$ ipython --no-banner

In [1]: import numpy as np

In [2]: from numpy import linalg as LA

In [3]: np.set_printoptions(precision=3, suppress=True, linewidth=140, legacy="1.25")

In [4]: J = np.load("sample16.npy")

In [5]: J
Out[5]: 
array([[0, 0, 1, 0, 1, 1, 1, 0, 0, 1, 0, 0, 0],
       [0, 0, 0, 0, 0, 0, 0, 1, 0, 0, 1, 1, 0],
       [1, 0, 0, 0, 0, 1, 1, 0, 0, 1, 0, 0, 0],
       [0, 0, 0, 0, 0, 0, 0, 1, 0, 0, 1, 0, 1],
       [1, 0, 0, 0, 0, 0, 1, 0, 0, 1, 0, 0, 0],
       [1, 0, 1, 0, 0, 0, 1, 0, 0, 1, 0, 0, 0],
       [1, 0, 1, 0, 1, 1, 0, 0, 0, 1, 0, 0, 0],
       [0, 1, 0, 1, 0, 0, 0, 0, 0, 0, 1, 1, 1],
       [0, 0, 0, 0, 0, 0, 0, 0, 0, 0, 0, 0, 0],
       [1, 0, 1, 0, 1, 1, 1, 0, 0, 0, 0, 0, 0],
       [0, 1, 0, 1, 0, 0, 0, 1, 0, 0, 0, 1, 1],
       [0, 1, 0, 0, 0, 0, 0, 1, 0, 0, 1, 0, 0],
       [0, 0, 0, 1, 0, 0, 0, 1, 0, 0, 1, 0, 0]])

In [6]: np.argwhere(np.triu(J))
Out[6]: 
array([[ 0,  2],
       [ 0,  4],
       [ 0,  5],
       [ 0,  6],
       [ 0,  9],
       [ 1,  7],
       [ 1, 10],
       [ 1, 11],
       [ 2,  5],
       [ 2,  6],
       [ 2,  9],
       [ 3,  7],
       [ 3, 10],
       [ 3, 12],
       [ 4,  6],
       [ 4,  9],
       [ 5,  6],
       [ 5,  9],
       [ 6,  9],
       [ 7, 10],
       [ 7, 11],
       [ 7, 12],
       [10, 11],
       [10, 12]])

In [7]: Lm = np.diag(J.sum(axis=1)) - J

In [8]: np.round(LA.eigvalsh(Lm), 3) + 0
Out[8]: array([0., 0., 0., 2., 3., 4., 4., 5., 6., 6., 6., 6., 6.])

In [9]: M = np.diag(np.array([0, -2, 1, 3, -3, -2, -2, 1, 1, 3, 3, -3, -1, 2, -2]))

In [10]: M
Out[10]: 
array([[ 0,  0,  0,  0,  0,  0,  0,  0,  0,  0,  0,  0,  0,  0,  0],
       [ 0, -2,  0,  0,  0,  0,  0,  0,  0,  0,  0,  0,  0,  0,  0],
       [ 0,  0,  1,  0,  0,  0,  0,  0,  0,  0,  0,  0,  0,  0,  0],
       [ 0,  0,  0,  3,  0,  0,  0,  0,  0,  0,  0,  0,  0,  0,  0],
       [ 0,  0,  0,  0, -3,  0,  0,  0,  0,  0,  0,  0,  0,  0,  0],
       [ 0,  0,  0,  0,  0, -2,  0,  0,  0,  0,  0,  0,  0,  0,  0],
       [ 0,  0,  0,  0,  0,  0, -2,  0,  0,  0,  0,  0,  0,  0,  0],
       [ 0,  0,  0,  0,  0,  0,  0,  1,  0,  0,  0,  0,  0,  0,  0],
       [ 0,  0,  0,  0,  0,  0,  0,  0,  1,  0,  0,  0,  0,  0,  0],
       [ 0,  0,  0,  0,  0,  0,  0,  0,  0,  3,  0,  0,  0,  0,  0],
       [ 0,  0,  0,  0,  0,  0,  0,  0,  0,  0,  3,  0,  0,  0,  0],
       [ 0,  0,  0,  0,  0,  0,  0,  0,  0,  0,  0, -3,  0,  0,  0],
       [ 0,  0,  0,  0,  0,  0,  0,  0,  0,  0,  0,  0, -1,  0,  0],
       [ 0,  0,  0,  0,  0,  0,  0,  0,  0,  0,  0,  0,  0,  2,  0],
       [ 0,  0,  0,  0,  0,  0,  0,  0,  0,  0,  0,  0,  0,  0, -2]])

In [11]: left, sig, VT = LA.svd(M)

In [12]: np.argmax(sig[:-1] / (sig[1:] + 1e-6)) + 1
Out[12]: 14

In [13]: A2 = left[:, :14] @ np.diag(sig[:14]) @ VT[:14]

In [14]: np.abs(M - A2).max()
Out[14]: 0.0

In [15]: round(LA.norm(M - A2) / LA.norm(M), 3)
Out[15]: 0.0

In [16]: np.round(LA.norm(M - A2, 2), 3), sig[14]
Out[16]: (0.0, 0.0)

In [17]: LA.matrix_rank(A2)
Out[17]: 14

In [18]: data = np.loadtxt("arr.csv", delimiter=",")

In [19]: data
Out[19]: 
array([[3., 0., 0., 0., 0., 0., 0., 0., 0., 0., 0., 0.],
       [0., 1., 0., 0., 0., 0., 0., 0., 0., 0., 0., 0.],
       [0., 0., 2., 0., 0., 0., 0., 0., 0., 0., 0., 0.],
       [0., 0., 0., 2., 0., 0., 0., 0., 0., 0., 0., 0.],
       [0., 0., 0., 0., 5., 0., 0., 0., 0., 0., 0., 0.],
       [0., 0., 0., 0., 0., 5., 0., 0., 0., 0., 0., 0.],
       [0., 0., 0., 0., 0., 0., 5., 0., 0., 0., 0., 0.],
       [0., 0., 0., 0., 0., 0., 0., 2., 0., 0., 0., 0.],
       [0., 0., 0., 0., 0., 0., 0., 0., 2., 0., 0., 0.],
       [0., 0., 0., 0., 0., 0., 0., 0., 0., 2., 0., 0.],
       [0., 0., 0., 0., 0., 0., 0., 0., 0., 0., 4., 0.],
       [0., 0., 0., 0., 0., 0., 0., 0., 0., 0., 0., 5.]])

In [20]: A2 = LA.inv(data)

In [21]: LA.inv(A2)
Out[21]: 
array([[3., 0., 0., 0., 0., 0., 0., 0., 0., 0., 0., 0.],
       [0., 1., 0., 0., 0., 0., 0., 0., 0., 0., 0., 0.],
       [0., 0., 2., 0., 0., 0., 0., 0., 0., 0., 0., 0.],
       [0., 0., 0., 2., 0., 0., 0., 0., 0., 0., 0., 0.],
       [0., 0., 0., 0., 5., 0., 0., 0., 0., 0., 0., 0.],
       [0., 0., 0., 0., 0., 5., 0., 0., 0., 0., 0., 0.],
       [0., 0., 0., 0., 0., 0., 5., 0., 0., 0., 0., 0.],
       [0., 0., 0., 0., 0., 0., 0., 2., 0., 0., 0., 0.],
       [0., 0., 0., 0., 0., 0., 0., 0., 2., 0., 0., 0.],
       [0., 0., 0., 0., 0., 0., 0., 0., 0., 2., 0., 0.],
       [0., 0., 0., 0., 0., 0., 0., 0., 0., 0., 4., 0.],
       [0., 0., 0., 0., 0., 0., 0., 0., 0., 0., 0., 5.]])

In [22]: (np.abs(A2) > 1e-9).astype(int)
Out[22]: 
array([[1, 0, 0, 0, 0, 0, 0, 0, 0, 0, 0, 0],
       [0, 1, 0, 0, 0, 0, 0, 0, 0, 0, 0, 0],
       [0, 0, 1, 0, 0, 0, 0, 0, 0, 0, 0, 0],
       [0, 0, 0, 1, 0, 0, 0, 0, 0, 0, 0, 0],
       [0, 0, 0, 0, 1, 0, 0, 0, 0, 0, 0, 0],
       [0, 0, 0, 0, 0, 1, 0, 0, 0, 0, 0, 0],
       [0, 0, 0, 0, 0, 0, 1, 0, 0, 0, 0, 0],
       [0, 0, 0, 0, 0, 0, 0, 1, 0, 0, 0, 0],
       [0, 0, 0, 0, 0, 0, 0, 0, 1, 0, 0, 0],
       [0, 0, 0, 0, 0, 0, 0, 0, 0, 1, 0, 0],
       [0, 0, 0, 0, 0, 0, 0, 0, 0, 0, 1, 0],
       [0, 0, 0, 0, 0, 0, 0, 0, 0, 0, 0, 1]])

In [23]: A2
Out[23]: 
array([[0.333, 0.   , 0.   , 0.   , 0.   , 0.   , 0.   , 0.   , 0.   , 0.   , 0.   , 0.   ],
       [0.   , 1.   , 0.   , 0.   , 0.   , 0.   , 0.   , 0.   , 0.   , 0.   , 0.   , 0.   ],
       [0.   , 0.   , 0.5  , 0.   , 0.   , 0.   , 0.   , 0.   , 0.   , 0.   , 0.   , 0.   ],
       [0.   , 0.   , 0.   , 0.5  , 0.   , 0.   , 0.   , 0.   , 0.   , 0.   , 0.   , 0.   ],
       [0.   , 0.   , 0.   , 0.   , 0.2  , 0.   , 0.   , 0.   , 0.   , 0.   , 0.   , 0.   ],
       [0.   , 0.   , 0.   , 0.   , 0.   , 0.2  , 0.   , 0.   , 0.   , 0.   , 0.   , 0.   ],
       [0.   , 0.   , 0.   , 0.   , 0.   , 0.   , 0.2  , 0.   , 0.   , 0.   , 0.   , 0.   ],
       [0.   , 0.   , 0.   , 0.   , 0.   , 0.   , 0.   , 0.5  , 0.   , 0.   , 0.   , 0.   ],
       [0.   , 0.   , 0.   , 0.   , 0.   , 0.   , 0.   , 0.   , 0.5  , 0.   , 0.   , 0.   ],
       [0.   , 0.   , 0.   , 0.   , 0.   , 0.   , 0.   , 0.   , 0.   , 0.5  , 0.   , 0.   ],
       [0.   , 0.   , 0.   , 0.   , 0.   , 0.   , 0.   , 0.   , 0.   , 0.   , 0.25 , 0.   ],
       [0.   , 0.   , 0.   , 0.   , 0.   , 0.   , 0.   , 0.   , 0.   , 0.   , 0.   , 0.2  ]])

In [24]: vals, evecs = LA.eigh(A2)

In [25]: x0 = np.array([0, 1, 5, -1, 5, -5, 5, 4, 3, 3, -5, 4])

In [26]: np.abs(A2).sum(axis=1).max(), np.abs(vals).max()
Out[26]: (1.0, 1.0)

In [27]: np.round(x0 @ A2 @ x0 / (x0 @ x0), 3), vals[0], vals[-1]
Out[27]: (0.313, 0.2, 1.0)

In [28]: evecs * np.abs(vals) @ evecs.T
Out[28]: 
array([[0.333, 0.   , 0.   , 0.   , 0.   , 0.   , 0.   , 0.   , 0.   , 0.   , 0.   , 0.   ],
       [0.   , 1.   , 0.   , 0.   , 0.   , 0.   , 0.   , 0.   , 0.   , 0.   , 0.   , 0.   ],
       [0.   , 0.   , 0.5  , 0.   , 0.   , 0.   , 0.   , 0.   , 0.   , 0.   , 0.   , 0.   ],
       [0.   , 0.   , 0.   , 0.5  , 0.   , 0.   , 0.   , 0.   , 0.   , 0.   , 0.   , 0.   ],
       [0.   , 0.   , 0.   , 0.   , 0.2  , 0.   , 0.   , 0.   , 0.   , 0.   , 0.   , 0.   ],
       [0.   , 0.   , 0.   , 0.   , 0.   , 0.2  , 0.   , 0.   , 0.   , 0.   , 0.   , 0.   ],
       [0.   , 0.   , 0.   , 0.   , 0.   , 0.   , 0.2  , 0.   , 0.   , 0.   , 0.   , 0.   ],
       [0.   , 0.   , 0.   , 0.   , 0.   , 0.   , 0.   , 0.5  , 0.   , 0.   , 0.   , 0.   ],
       [0.   , 0.   , 0.   , 0.   , 0.   , 0.   , 0.   , 0.   , 0.5  , 0.   , 0.   , 0.   ],
       [0.   , 0.   , 0.   , 0.   , 0.   , 0.   , 0.   , 0.   , 0.   , 0.5  , 0.   , 0.   ],
       [0.   , 0.   , 0.   , 0.   , 0.   , 0.   , 0.   , 0.   , 0.   , 0.   , 0.25 , 0.   ],
       [0.   , 0.   , 0.   , 0.   , 0.   , 0.   , 0.   , 0.   , 0.   , 0.   , 0.   , 0.2  ]])
